$ ipython --no-banner

In [1]: import numpy as np

In [2]: np.set_printoptions(precision=2, suppress=True, linewidth=100, floatmode="fixed")

In [3]: def rd(a):
   ...:     return np.round(a, 2) + 0
   ...: 

In [4]: m1 = np.array([[14, -10, 10, -9], [-10, 9, -5, 7], [10, -5, 11, -6], [-9, 7, -6, 6]])

In [5]: blk = np.stack([m1, -2 * m1, m1[::-1]])

In [6]: np.linalg.matrix_rank(blk)
Out[6]: array([3, 3, 3])

In [7]: (blk @ m1.T).shape
Out[7]: (3, 4, 4)

In [8]: blk.shape
Out[8]: (3, 4, 4)

In [9]: rd(np.linalg.det(blk))
Out[9]: array([0.00, 0.00, 0.00])

In [10]: rd(np.linalg.norm(blk, axis=(1, 2)))
Out[10]: array([34.87, 69.74, 34.87])

In [11]: np.linalg.matrix_rank(blk.reshape(3, -1))
Out[11]: np.int64(2)

In [12]: M2 = np.array([[-1, -1, -1, 1], [1, 3, 3, -3], [0, -2, -1, 3]])

In [13]: data = M2.T @ M2

In [14]: data
Out[14]: 
array([[  2,   4,   4,  -4],
       [  4,  14,  12, -16],
       [  4,  12,  11, -13],
       [ -4, -16, -13,  19]])

In [15]: ang = np.radians(45)

In [16]: r_ = np.eye(4)

In [17]: r_[2, 2] = r_[0, 0] = np.cos(ang)

In [18]: r_[2, 0], r_[0, 2] = -np.sin(ang), np.sin(ang)

In [19]: rd(r_)
Out[19]: 
array([[ 0.71,  0.00,  0.71,  0.00],
       [ 0.00,  1.00,  0.00,  0.00],
       [-0.71,  0.00,  0.71,  0.00],
       [ 0.00,  0.00,  0.00,  1.00]])

In [20]: M2 = data @ r_.T

In [21]: rd(np.linalg.det(r_)), rd(np.trace(r_))
Out[21]: (np.float64(1.0), np.float64(3.41))

In [22]: K = np.loadtxt("data.csv", delimiter=",")

In [23]: K
Out[23]: 
array([[ 5.01, 15.00,  5.01,  0.02],
       [ 8.03, 24.01,  8.01, -0.03],
       [ 0.99,  3.00,  1.00,  0.01],
       [ 6.04, 17.99,  5.95, -0.04]])

In [24]: rd(np.abs(np.linalg.eigvals(K)).max())
Out[24]: np.float64(30.01)

In [25]: rd(np.trace(K))
Out[25]: np.float64(29.98)

In [26]: rd(np.linalg.det(K))
Out[26]: np.float64(0.0)

In [27]: np.allclose(K @ K.T, K.T @ K)
Out[27]: False

In [28]: rd(np.poly(K))
Out[28]: array([  1.00, -29.98,  -0.97,   0.00,   0.00])

In [29]: np.kron(np.eye(2, dtype=int), K)
Out[29]: 
array([[ 5.01, 15.00,  5.01,  0.02,  0.00,  0.00,  0.00,  0.00],
       [ 8.03, 24.01,  8.01, -0.03,  0.00,  0.00,  0.00, -0.00],
       [ 0.99,  3.00,  1.00,  0.01,  0.00,  0.00,  0.00,  0.00],
       [ 6.04, 17.99,  5.95, -0.04,  0.00,  0.00,  0.00, -0.00],
       [ 0.00,  0.00,  0.00,  0.00,  5.01, 15.00,  5.01,  0.02],
       [ 0.00,  0.00,  0.00, -0.00,  8.03, 24.01,  8.01, -0.03],
       [ 0.00,  0.00,  0.00,  0.00,  0.99,  3.00,  1.00,  0.01],
       [ 0.00,  0.00,  0.00, -0.00,  6.04, 17.99,  5.95, -0.04]])

In [30]: rd(np.linalg.det(K[::-1]))
Out[30]: np.float64(0.0)

In [31]: rng = np.random.default_rng(257566)

In [32]: M2 = K + rng.integers(-2, 3, (4, 1)) @ rng.integers(-2, 3, (1, 4))

In [33]: rd(M2)
Out[33]: 
array([[ 4.01, 16.00,  7.01, -1.98],
       [ 9.03, 23.01,  6.01,  1.97],
       [-0.01,  4.00,  3.00, -1.99],
       [ 4.04, 19.99,  9.95, -4.04]])

In [34]: rd(np.linalg.svd(M2 - K, compute_uv=False))
Out[34]: array([8.37, 0.00, 0.00, 0.00])

In [35]: J = np.loadtxt("block13.csv", delimiter=",")

In [36]: J
Out[36]: 
array([[  6.00,   2.00,  -2.00,  -9.00],
       [  2.00,   9.00,  -4.00, -18.00],
       [ -2.00,  -4.00,   9.00,  18.00],
       [ -9.00, -18.00,  18.00,  86.00]])

In [37]: # symmetric

In [38]: np.argsort(-np.linalg.norm(J, axis=0).round(6), kind="stable")[:3]
Out[38]: array([3, 1, 2])

In [39]: w, vecs = np.linalg.eigvalsh(J)
ValueError: too many values to unpack (expected 2)


In [40]: w, vecs = np.linalg.eigh(J)

In [41]: np.unique(w.round(6) + 0, return_counts=True)[1]
Out[41]: array([3, 1])

In [42]: rd(w)
Out[42]: array([ 5.00,  5.00,  5.00, 95.00])

In [43]: (w > 1e-8).sum(), (w < -1e-8).sum()
Out[43]: (np.int64(4), np.int64(0))

In [44]: rd(vecs.T @ vecs)
Out[44]: 
array([[1.00, 0.00, 0.00, 0.00],
       [0.00, 1.00, 0.00, 0.00],
       [0.00, 0.00, 1.00, 0.00],
       [0.00, 0.00, 0.00, 1.00]])

In [45]: rd(np.linalg.eigvalsh(J @ J))
Out[45]: array([  25.00,   25.00,   25.00, 9025.00])

In [46]: rd(np.linalg.eigvalsh(J + 2 * np.eye(4)))
Out[46]: array([ 7.00,  7.00,  7.00, 97.00])

In [47]: rd(np.abs(vecs[:, -1]))
Out[47]: array([0.11, 0.21, 0.21, 0.95])

In [48]: rd(w.sum()), np.trace(J)
Out[48]: (np.float64(110.0), np.float64(110.0))

In [49]: mat = np.loadtxt("test5.csv", delimiter=",")

In [50]: mat
Out[50]: 
array([[0.00, 0.00, 0.00, 0.00, 1.00, 0.00],
       [0.00, 0.00, 0.00, 1.00, 0.00, 1.00],
       [0.00, 0.00, 0.00, 0.00, 0.00, 0.00],
       [0.00, 1.00, 0.00, 0.00, 0.00, 0.00],
       [1.00, 0.00, 0.00, 0.00, 0.00, 0.00],
       [0.00, 1.00, 0.00, 0.00, 0.00, 0.00]])

In [51]: gram = mat.T @ mat

In [52]: np.linalg.matrix_rank(gram)
Out[52]: np.int64(4)

In [53]: np.trace(gram), (mat ** 2).sum()
Out[53]: (np.float64(6.0), np.float64(6.0))

In [54]: np.diag(gram)
Out[54]: array([1.00, 2.00, 0.00, 1.00, 1.00, 1.00])

In [55]: np.allclose(gram, gram.T)
Out[55]: True

In [56]: w, vecs = np.linalg.eigh(mat)

In [57]: w.sum(), np.trace(mat)
Out[57]: (np.float64(0.0), np.float64(0.0))

In [58]: rd(np.linalg.eigvalsh(mat + -3 * np.eye(6)))
Out[58]: array([-4.41, -4.00, -3.00, -3.00, -2.00, -1.59])

In [59]: rd(vecs.T @ vecs)
Out[59]: 
array([[1.00, 0.00, 0.00, 0.00, 0.00, 0.00],
       [0.00, 1.00, 0.00, 0.00, 0.00, 0.00],
       [0.00, 0.00, 1.00, 0.00, 0.00, 0.00],
       [0.00, 0.00, 0.00, 1.00, 0.00, 0.00],
       [0.00, 0.00, 0.00, 0.00, 1.00, 0.00],
       [0.00, 0.00, 0.00, 0.00, 0.00, 1.00]])

In [60]: rd(vecs.T @ mat @ vecs)
Out[60]: 
array([[-1.41,  0.00,  0.00,  0.00,  0.00,  0.00],
       [ 0.00, -1.00,  0.00,  0.00,  0.00,  0.00],
       [ 0.00,  0.00,  0.00,  0.00,  0.00,  0.00],
       [ 0.00,  0.00,  0.00,  0.00,  0.00,  0.00],
       [ 0.00,  0.00,  0.00,  0.00,  1.00,  0.00],
       [ 0.00,  0.00,  0.00,  0.00,  0.00,  1.41]])

In [61]: r0 = np.array([5, 9, 9])

In [62]: np.cross(mat[3, :3], mat[1, :3])
Out[62]: array([0.00, 0.00, 0.00])

In [63]: blk = np.stack([mat, -2 * mat, mat[::-1]])

In [64]: blk.shape
Out[64]: (3, 6, 6)

In [65]: np.linalg.matrix_rank(blk)
Out[65]: array([4, 4, 4])

In [66]: M2 = np.array([[-3, -4], [-5, -2], [2, 3], [1, -2], [-2, 1]])

In [67]: C = np.array([[7, 0, 7], [3, 2, 4]])

In [68]: feats = M2 @ C

In [69]: feats
Out[69]: 
array([[-33,  -8, -37],
       [-41,  -4, -43],
       [ 23,   6,  26],
       [  1,  -4,  -1],
       [-11,   2, -10]])

In [70]: x0 = np.array([0, 1, -4])

In [71]: feats @ x0
Out[71]: array([140, 168, -98,   0,  42])

In [72]: (feats @ x0).argmax()
Out[72]: np.int64(1)

In [73]: feats @ np.eye(3)[0]
Out[73]: array([-33.00, -41.00,  23.00,   1.00, -11.00])

In [74]: feats @ np.ones(3)
Out[74]: array([-78.00, -88.00,  55.00,  -4.00, -19.00])

In [75]: np.einsum("ij,j->i", feats, x0)
Out[75]: array([140, 168, -98,   0,  42])

In [76]: np.sign((feats @ x0).round(6))
Out[76]: array([ 1,  1, -1,  0,  1])

In [77]: Uu, sig, VT = np.linalg.svd(feats)

In [78]: vecs = VT[:(sig > 1e-8).sum()]

In [79]: x0 = feats[1] + 3 * feats[3] + rng.integers(2) * np.eye(3)[0]

In [80]: x0
Out[80]: array([-38.00, -16.00, -46.00])

In [81]: np.linalg.matrix_rank(np.vstack([feats, x0]))
Out[81]: np.int64(2)

In [82]: rd(np.linalg.norm(x0 - vecs.T @ vecs @ x0))
Out[82]: np.float64(0.0)

In [83]: rd(np.diag(vecs.T @ vecs))
Out[83]: array([0.56, 0.89, 0.56])

In [84]: r0 = np.array([0, 5])

In [85]: np.polyval(r0, feats[1])
Out[85]: array([5, 5, 5])

In [86]: np.array([np.convolve(row, r0, "same") for row in feats])
Out[86]: 
array([[   0, -165,  -40],
       [   0, -205,  -20],
       [   0,  115,   30],
       [   0,    5,  -20],
       [   0,  -55,   10]])

In [87]: np.convolve(feats[1], r0)
Out[87]: array([   0, -205,  -20, -215])

In [88]: M2 = feats / np.sqrt((feats ** 2).mean(axis=1, keepdims=True))

In [89]: np.linalg.matrix_rank(feats - feats.mean(axis=1, keepdims=True))
Out[89]: np.int64(2)

In [90]: rd(M2[2])
Out[90]: array([1.13, 0.30, 1.28])

In [91]: Uu, sig, VT = np.linalg.svd(feats)

In [92]: np.argmax(sig[:-1] / (sig[1:] + 1e-6)) + 1
Out[92]: np.int64(2)

In [93]: M2 = Uu[:, :2] @ np.diag(sig[:2]) @ VT[:2]

In [94]: rd(M2)
Out[94]: 
array([[-33.00,  -8.00, -37.00],
       [-41.00,  -4.00, -43.00],
       [ 23.00,   6.00,  26.00],
       [  1.00,  -4.00,  -1.00],
       [-11.00,   2.00, -10.00]])

In [95]: rd(np.linalg.norm(feats - M2) / np.linalg.norm(feats))
Out[95]: np.float64(0.0)

In [96]: np.linalg.matrix_rank(M2)
Out[96]: np.int64(2)

In [97]: rd(np.abs(feats - M2).max())
Out[97]: np.float64(0.0)

In [98]: M2 = np.array([[-7, -9], [0, 9]])

In [99]: C = np.array([[0, 2, 0, 3], [0, 2, 0, 0], [0, 2, 2, 1], [2, 2, 0, 3]])

In [100]: M = np.block([[M2, np.zeros((2, 4))], [np.zeros((4, 2)), C]])

In [101]: M
Out[101]: 
array([[-7.00, -9.00,  0.00,  0.00,  0.00,  0.00],
       [ 0.00,  9.00,  0.00,  0.00,  0.00,  0.00],
       [ 0.00,  0.00,  0.00,  2.00,  0.00,  3.00],
       [ 0.00,  0.00,  0.00,  2.00,  0.00,  0.00],
       [ 0.00,  0.00,  0.00,  2.00,  2.00,  1.00],
       [ 0.00,  0.00,  2.00,  2.00,  0.00,  3.00]])

In [102]: np.linalg.cond(K) > 100
Out[102]: np.True_

In [103]: [round(float(x), 2) for x in np.linalg.svd(K, compute_uv=False)[:3]]
Out[103]: [37.24, 0.06, 0.02]

In [104]: np.argsort(-np.linalg.norm(K, axis=0).round(6), kind="stable")[:3]
Out[104]: array([1, 0, 2])

In [105]: rd(np.linalg.norm(K, 2) / np.linalg.norm(K))
Out[105]: np.float64(1.0)

In [106]: np.linalg.matrix_rank(K, rtol=0.1)
Out[106]: np.int64(1)

In [107]: (M + M.T) / 2
Out[107]: 
array([[-7.00, -4.50,  0.00,  0.00,  0.00,  0.00],
       [-4.50,  9.00,  0.00,  0.00,  0.00,  0.00],
       [ 0.00,  0.00,  0.00,  1.00,  0.00,  2.50],
       [ 0.00,  0.00,  1.00,  2.00,  1.00,  1.00],
       [ 0.00,  0.00,  0.00,  1.00,  2.00,  0.50],
       [ 0.00,  0.00,  2.50,  1.00,  0.50,  3.00]])

In [108]: M @ M
Out[108]: 
array([[ 49.00, -18.00,   0.00,   0.00,   0.00,   0.00],
       [  0.00,  81.00,   0.00,   0.00,   0.00,   0.00],
       [  0.00,   0.00,   6.00,  10.00,   0.00,   9.00],
       [  0.00,   0.00,   0.00,   4.00,   0.00,   0.00],
       [  0.00,   0.00,   2.00,  10.00,   4.00,   5.00],
       [  0.00,   0.00,   6.00,  14.00,   0.00,  15.00]])

In [109]: rd(np.sort(np.abs(np.linalg.eigvals(M))))
Out[109]: array([1.37, 2.00, 2.00, 4.37, 7.00, 9.00])

In [110]: (M - M.T) / 2
Out[110]: 
array([[ 0.00, -4.50,  0.00,  0.00,  0.00,  0.00],
       [ 4.50,  0.00,  0.00,  0.00,  0.00,  0.00],
       [ 0.00,  0.00,  0.00,  1.00,  0.00,  0.50],
       [ 0.00,  0.00, -1.00,  0.00, -1.00, -1.00],
       [ 0.00,  0.00,  0.00,  1.00,  0.00,  0.50],
       [ 0.00,  0.00, -0.50,  1.00, -0.50,  0.00]])

In [111]: rd(np.abs(np.linalg.eigvals(M)).max())
Out[111]: np.float64(9.0)
